$ python -q
>>> import numpy as np
>>> np.set_printoptions(precision=2, suppress=True, linewidth=100)
>>> rnd = lambda a: np.round(a, 2) + 0
>>> m1 = np.load("block1.npy")
>>> m1
array([[ 0.14, -1.51, -6.71],
       [-0.26, -1.46, -0.18],
       [ 0.15,  1.33, -1.4 ],
       [-0.25,  0.66, -9.73],
       [ 0.02, -1.72,  7.63],
       [-0.06, -0.53, -0.72],
       [-0.09, -1.41, -2.86],
       [ 0.07,  0.16, -5.17],
       [ 0.21, -0.14, -2.54],
       [-0.36, -2.07, -4.78],
       [ 0.06,  1.46,  9.86],
       [-0.05,  1.51,  2.67],
       [-0.09, -0.57,  1.36],
       [-0.01, -1.07, -0.89],
       [ 0.38, -0.55,  2.13],
       [ 0.27,  0.14, -9.61]])
>>> # column 2 dominates
>>> vec = np.array([1, -2, 2])
>>> target = m1 @ vec
>>> rnd(np.linalg.lstsq(m1, target)[0])
array([ 1., -2.,  2.])
>>> rnd(np.linalg.solve(m1.T @ m1, m1.T @ target))
array([ 1., -2.,  2.])
>>> rng = np.random.default_rng(89)
>>> target = target + 0.3 * rng.normal(size=16)
>>> rnd(target)
array([-10.41,   2.22,  -4.99, -20.94,  19.  ,  -0.34,  -2.84, -10.55,  -4.42,  -6.05,  17.18,
         1.92,   3.82,   0.35,   5.56, -19.13])
>>> beta, *_ = np.linalg.lstsq(m1, target)
>>> rnd(np.linalg.norm(target - m1 @ beta))
np.float64(0.76)
>>> beta.round()
array([ 1., -2.,  2.])
>>> [round(float(np.linalg.norm(np.linalg.solve(m1.T @ m1 + lam * np.eye(3), m1.T @ target))), 2) for lam in (0, 1, 10, 100)]
[3.06, 2.76, 2.33, 1.62]
>>> rnd(m1.T @ (target - m1 @ beta))
array([0., 0., 0.])
